$ ipython --no-banner

In [1]: import numpy as np

In [2]: np.set_printoptions(suppress=True, linewidth=120)

In [3]: def tidy(a):
   ...:     return np.round(a, 3) + 0
   ...: 

In [4]: arr = np.load("sample16.npy")

In [5]: tidy(arr)
Out[5]: 
array([[-1.18 , -0.092,  0.651,  0.733,  2.344, -0.862,  0.634],
       [ 0.247, -1.682,  1.185,  0.15 , -0.962,  0.606,  1.842],
       [-1.132, -0.417,  0.88 ,  0.762,  2.158, -0.745,  0.989],
       [-1.158, -0.277,  0.784,  0.753,  2.249, -0.799,  0.839],
       [-0.618,  1.502, -0.863,  0.107,  1.658, -0.839, -1.467],
       [-0.994,  1.013, -0.299,  0.422,  2.277, -0.999, -0.732],
       [-0.283, -1.625,  1.401,  0.462,  0.118,  0.194,  2.013],
       [-1.163, -0.244,  0.76 ,  0.75 ,  2.269, -0.811,  0.802],
       [-0.654,  1.473, -0.823,  0.134,  1.721, -0.859, -1.417],
       [-0.566,  1.541, -0.919,  0.069,  1.564, -0.81 , -1.535],
       [ 1.04 ,  0.731, -1.079, -0.762, -1.887,  0.597, -1.313],
       [-0.82 , -1.159,  1.303,  0.705,  1.326, -0.325,  1.711],
       [ 1.151, -0.514, -0.166, -0.607, -2.454,  0.992,  0.083],
       [ 0.675,  1.34 , -1.372, -0.649, -0.985,  0.171, -1.856],
       [-1.065, -0.659,  1.035,  0.765,  1.958, -0.634,  1.241],
       [-1.077, -0.623,  1.013,  0.765,  1.992, -0.652,  1.204],
       [ 0.725,  1.283, -1.353, -0.669, -1.102,  0.223, -1.813],
       [-0.07 ,  1.701, -1.287, -0.261,  0.612, -0.478, -1.943],
       [ 1.166,  0.222, -0.745, -0.748, -2.281,  0.819, -0.778],
       [-1.164,  0.431,  0.237,  0.63 ,  2.458, -0.981,  0.02 ],
       [-1.125, -0.448,  0.9  ,  0.763,  2.136, -0.732,  1.022],
       [-1.014,  0.97 , -0.255,  0.442,  2.305, -1.003, -0.673],
       [ 0.4  , -1.632,  1.071,  0.048, -1.256,  0.708,  1.716],
       [-0.833, -1.139,  1.294,  0.709,  1.358, -0.34 ,  1.694],
       [-0.223,  1.687, -1.201, -0.166,  0.915, -0.589, -1.858]])

In [6]: dist = np.linalg.norm(arr[:, None] - arr[None], axis=-1)

In [7]: tidy(dist[:5, :5])
Out[7]: 
array([[0.   , 4.442, 0.579, 0.328, 3.229],
       [4.442, 0.   , 4.031, 4.214, 5.914],
       [0.579, 4.031, 0.   , 0.252, 3.702],
       [0.328, 4.214, 0.252, 0.   , 3.501],
       [3.229, 5.914, 3.702, 3.501, 0.   ]])

In [8]: dist.mean(axis=1).argmax()
Out[8]: np.int64(12)

In [9]: np.flatnonzero(dist[24] < dist.mean() / 2)
Out[9]: array([ 4,  8,  9, 17, 24])

In [10]: np.linalg.matrix_rank(dist ** 2)
Out[10]: np.int64(3)

In [11]: tidy(np.linalg.norm(arr, axis=1))
Out[11]: array([3., 3., 3., 3., 3., 3., 3., 3., 3., 3., 3., 3., 3., 3., 3., 3., 3., 3., 3., 3., 3., 3., 3., 3., 3.])

In [12]: np.unravel_index(dist.round(6).argmax(), dist.shape)
Out[12]: (np.int64(7), np.int64(18))
